$ python3 -q
>>> import numpy as np
>>> np.set_printoptions(precision=2, suppress=True, linewidth=120, floatmode="fixed")
>>> tidy = lambda a: np.round(a, 2) + 0
>>> feats = np.loadtxt("arr.csv", delimiter=",")
>>> feats
array([[2.00, 1.00, 1.00, 3.00, 0.00],
       [1.00, 3.00, 0.00, 2.00, 0.00],
       [3.00, 2.00, 2.00, 2.00, 1.00],
       [1.00, 3.00, 2.00, 1.00, 1.00],
       [2.00, 1.00, 2.00, 0.00, 0.00]])
>>> U, sigma, Vt = np.linalg.svd(feats, full_matrices=False)
>>> tidy(Vt @ Vt.T)
array([[1.00, 0.00, 0.00, 0.00, 0.00],
       [0.00, 1.00, 0.00, 0.00, 0.00],
       [0.00, 0.00, 1.00, 0.00, 0.00],
       [0.00, 0.00, 0.00, 1.00, 0.00],
       [0.00, 0.00, 0.00, 0.00, 1.00]])
>>> tidy(U.T @ feats @ Vt.T)
array([[7.88, 0.00, 0.00, 0.00, 0.00],
       [0.00, 2.64, 0.00, 0.00, 0.00],
       [0.00, 0.00, 2.39, 0.00, 0.00],
       [0.00, 0.00, 0.00, 0.92, 0.00],
       [0.00, 0.00, 0.00, 0.00, 0.63]])
>>> np.allclose(U * sigma @ Vt, feats)
True
>>> np.abs(U[:, 0]).round(6).argmax()
np.int64(2)
>>> U.shape, sigma.shape, Vt.shape
((5, 5), (5,), (5, 5))
>>> tidy(np.sqrt((sigma ** 2).sum())), tidy(np.linalg.norm(feats))
(np.float64(8.72), np.float64(8.72))
>>> print(tidy(U.T @ U))
[[1.00 0.00 0.00 0.00 0.00]
 [0.00 1.00 0.00 0.00 0.00]
 [0.00 0.00 1.00 0.00 0.00]
 [0.00 0.00 0.00 1.00 0.00]
 [0.00 0.00 0.00 0.00 1.00]]
>>> tidy(sigma / sigma[0])
array([1.00, 0.34, 0.30, 0.12, 0.08])
>>> tidy(np.cumsum(sigma ** 2) / np.sum(sigma ** 2))
array([0.82, 0.91, 0.98, 0.99, 1.00])
>>> tidy(np.abs(Vt[0]))
array([0.52, 0.57, 0.40, 0.48, 0.13])
